$ python3 -q
>>> import numpy as np
>>> from numpy import linalg as LA
>>> np.set_printoptions(precision=2, suppress=True, linewidth=160, legacy="1.25")
>>> K = np.load("w.npy")
>>> K
array([[ 2, -3,  4, -9,  7,  0],
       [ 0,  6,  0,  7, -3,  4],
       [ 0,  0,  1,  4, -4, -3],
       [ 0,  0,  0,  6,  9,  2],
       [ 0,  0,  0,  0,  4,  7],
       [ 0,  0,  0,  0,  0,  6]])
>>> f = np.array([3, 3, 2, -2, 0, 3])
>>> M2 = K + np.outer(f, np.eye(6)[2])
>>> LA.matrix_rank(LA.inv(M2) - LA.inv(K), tol=1e-8)
1
>>> arr = np.loadtxt("arr.csv", delimiter=",")
>>> arr
array([[ 0.,  0., -1.,  2., -2.,  1.,  4.,  7., -1., -2., -1.,  5.,  3.],
       [-1., -2.,  2., -3.,  2.,  2., -2., -1.,  0.,  2., -1.,  0.,  0.],
       [-6., -1., -4.,  3.,  1.,  3.,  3.,  0.,  2., -5., -1.,  0., -1.],
       [ 2.,  4.,  3.,  2.,  1., -2.,  1.,  2.,  1.,  2., -1.,  5., -6.],
       [ 2.,  3., -1.,  3., -1., -3.,  0.,  3.,  0., -1., -3.,  0.,  0.],
       [ 3.,  1., -2., -2.,  0.,  3., -3.,  5.,  2.,  2., -1.,  2.,  0.],
       [-3.,  0., -1., -2.,  3.,  2., -2., -2., -2.,  0.,  3.,  3.,  3.],
       [ 1.,  1., -4.,  1., -3.,  8.,  3.,  6.,  5., -7., -4.,  2., -1.],
       [-1.,  5., -3.,  0.,  6.,  0., -4.,  0., -2.,  2.,  4.,  4.,  1.],
       [-2., -2.,  1.,  3.,  1.,  2.,  2.,  3.,  3., -2., -2., -2., -2.],
       [ 3.,  2., -5.,  0., -5., -2., -1.,  3.,  2.,  0., -7.,  2., -2.],
       [-1.,  2.,  1., -2.,  2.,  1., -6.,  2.,  1.,  5.,  1.,  1., -5.],
       [-2., -2., -3., -3., -2., -2., -1., -3.,  0.,  3., -2., -2., -1.],
       [ 3.,  4.,  0., -1.,  0.,  1., -2.,  0.,  2.,  0., -3.,  2., -4.],
       [ 1.,  3., -7., -2., -5.,  5.,  0.,  1.,  3., -5., -3.,  5., -1.],
       [-4.,  3., -5.,  0.,  7.,  2.,  2., -3., -3., -1.,  0.,  2.,  0.],
       [-3.,  2., -5.,  0.,  0.,  1., -1., -1.,  3., -1., -3.,  1., -4.],
       [-1., -1., -4., -4., -5.,  5.,  0.,  2.,  0., -1.,  0.,  2.,  0.],
       [-3.,  1., -2., -3.,  0.,  2., -1., -2., -2.,  1.,  1.,  1., -2.],
       [-2., -2., -1., -3., -4., -1., -3.,  5.,  2.,  8.,  0.,  3., -6.],
       [ 6.,  3., -2., -4., -3.,  3., -2.,  2.,  3.,  1., -6.,  3., -4.],
       [-1.,  1., -4., -3., -2.,  6., -3.,  5.,  1.,  0.,  2.,  3.,  0.],
       [-3., -2.,  0.,  0., -1., -5.,  2., -1., -1.,  5.,  0.,  1., -3.],
       [ 4.,  6., -1.,  4., -3., -1., -1.,  5.,  3., -4., -4.,  2., -2.],
       [ 3.,  0., -1.,  1., -4.,  6.,  1.,  7.,  7., -4., -6.,  1., -4.],
       [ 1.,  3.,  3.,  4., -1., -1.,  2.,  4.,  2., -1.,  1.,  5., -4.],
       [ 0., -1., -3., -5.,  0.,  4., -2.,  0., -1.,  1.,  0.,  4.,  3.],
       [-5.,  0., -1.,  1.,  1.,  2., -1.,  1.,  1.,  0.,  1.,  1., -4.],
       [ 5.,  2., -2., -2., -5.,  4., -1.,  4.,  4., -2., -4.,  3., -2.],
       [ 0.,  0.,  1.,  2., -1.,  0., -1.,  4.,  1., -2., -2.,  0.,  2.],
       [-3.,  4., -5.,  1.,  3.,  2., -4.,  2.,  4.,  0., -1.,  2., -4.],
       [-5., -4.,  6.,  1., -2.,  1.,  0.,  4.,  1.,  2.,  4.,  3., -3.],
       [-2., -2.,  2.,  5.,  0.,  2.,  1.,  7.,  4., -4., -4., -2.,  0.],
       [-1.,  0.,  3.,  3.,  1., -3.,  3.,  2., -1.,  2.,  2.,  3., -2.],
       [-3.,  4., -4., -1.,  2.,  6., -1., -1., -1., -6.,  4.,  6.,  4.],
       [-2.,  9., -4.,  6.,  7., -4.,  1.,  4., -5.,  0.,  5.,  8.,  2.],
       [ 4.,  6., -1.,  4., -3., -1., -1.,  5.,  3., -4., -4.,  2., -2.],
       [ 1.,  0.,  2.,  3., -3., -2.,  2.,  9.,  3.,  4., -7.,  2., -9.],
       [ 0.,  0., -2.,  0., -1.,  1.,  5.,  3., -2.,  0.,  1.,  5.,  1.],
       [-3.,  6., -9.,  3.,  0.,  0.,  1.,  1.,  1., -5., -4.,  2., -1.],
       [-2.,  0., -1., -2., -1.,  4., -6.,  3.,  5.,  0.,  0.,  1., -1.],
       [ 1., -2.,  0., -2., -7.,  3., -3.,  7.,  3.,  0., -4.,  1., -1.],
       [ 2.,  7.,  0.,  5., -1., -6.,  0.,  3.,  2.,  1., -5.,  6., -8.],
       [-2., -2.,  5.,  0.,  3., -1.,  1.,  1., -1.,  4.,  1.,  3., -2.],
       [-1.,  3.,  1.,  4., -1., -2., -3.,  8.,  4.,  1., -1.,  4., -3.],
       [-5., -1., -5., -1.,  2., -1.,  0., -3.,  0.,  2., -2., -1., -2.],
       [-4., -1., -2.,  3.,  2.,  4.,  4.,  2.,  1., -5.,  0., -1.,  1.],
       [-2., -1.,  1., -1., -3.,  1., -2.,  1.,  1.,  1.,  1.,  0., -3.],
       [ 0.,  6., -3.,  2.,  2.,  5., -2.,  4.,  2., -5.,  3.,  4.,  1.],
       [-4.,  3., -5., -6.,  3., -2., -8., -4., -2.,  9.,  1.,  2., -5.],
       [-1.,  2., -6., -3.,  5., -4., -4., -5.,  0.,  6., -4.,  0., -2.]])
>>> # row 36 repeats row 23
>>> cen = arr - arr.mean(axis=0)
>>> Uu, s, VT = LA.svd(cen, full_matrices=False)
>>> LA.matrix_rank(cen)
13
>>> np.round(cen.mean(axis=0), 2) + 0
array([0., 0., 0., 0., 0., 0., 0., 0., 0., 0., 0., 0., 0.])
